In [1]: import numpy as np

In [2]: from numpy import linalg as LA

In [3]: np.set_printoptions(precision=1, suppress=True, linewidth=160, floatmode="fixed")

In [4]: data = np.load("arr.npy")

In [5]: print(data)
[[63  3  1  3]
 [ 0 22  3  0]
 [ 0  2 42  1]
 [ 1  0  0 61]]

In [6]: q, vecs = LA.qr(data[:, :1])[0], LA.qr(data[:, 1:])[0]

In [7]: sig = LA.svd(q.T @ vecs, compute_uv=False)

In [8]: print(sig)
[0.1]

In [9]: print(round(float(LA.norm(q @ q.T - vecs @ vecs.T, 2)), 1))
1.0

In [10]: print((sig > 0.9).sum())
0

In [11]: print(data @ data)
[[3972  257  114  373]
 [   0  490  192    3]
 [   1  128 1770  103]
 [ 124    3    1 3724]]

In [12]: print(np.allclose(data, data.T))
False

In [13]: print(np.trace(data))
188

In [14]: print((data + data.T) / 2)
[[63.0  1.5  0.5  2.0]
 [ 1.5 22.0  2.5  0.0]
 [ 0.5  2.5 42.0  0.5]
 [ 2.0  0.0  0.5 61.0]]

In [15]: print(np.round(np.abs(LA.eigvals(data)).max(), 1))
64.0

In [16]: print(np.sort(np.abs(LA.eigvals(data))))
[21.7 42.3 60.0 64.0]

In [17]: rng = np.random.default_rng(69823)

In [18]: A2 = data + rng.integers(-2, 3, (4, 3)) @ rng.integers(-2, 3, (3, 4))

In [19]: print(A2)
[[64  4  8  3]
 [-1 24  0  3]
 [ 1  0 44  1]
 [ 3 -5  3 59]]

In [20]: print(np.abs(A2 - data).sum(axis=1))
[ 9  9  5 12]

In [21]: q = data.astype(float).copy()

In [22]: for j in range(4):
    ...:     q[:, j] -= q[:, :j] @ (q[:, :j].T @ q[:, j])
    ...:     q[:, j] /= LA.norm(q[:, j])
    ...: 

In [23]: print(q.round(1) + 0)
[[ 1.0  0.0  0.0  0.0]
 [ 0.0  1.0 -0.1  0.0]
 [ 0.0  0.1  1.0  0.0]
 [ 0.0  0.0  0.0  1.0]]

In [24]: u, r1 = q[3], q[2]

In [25]: print(u @ u)
1.0

In [26]: print(np.round(u @ r1, 1))
-0.0

In [27]: p = (u @ r1) / (u @ u) * u

In [28]: print(p.round(1) + 0)
[0.0 0.0 0.0 0.0]
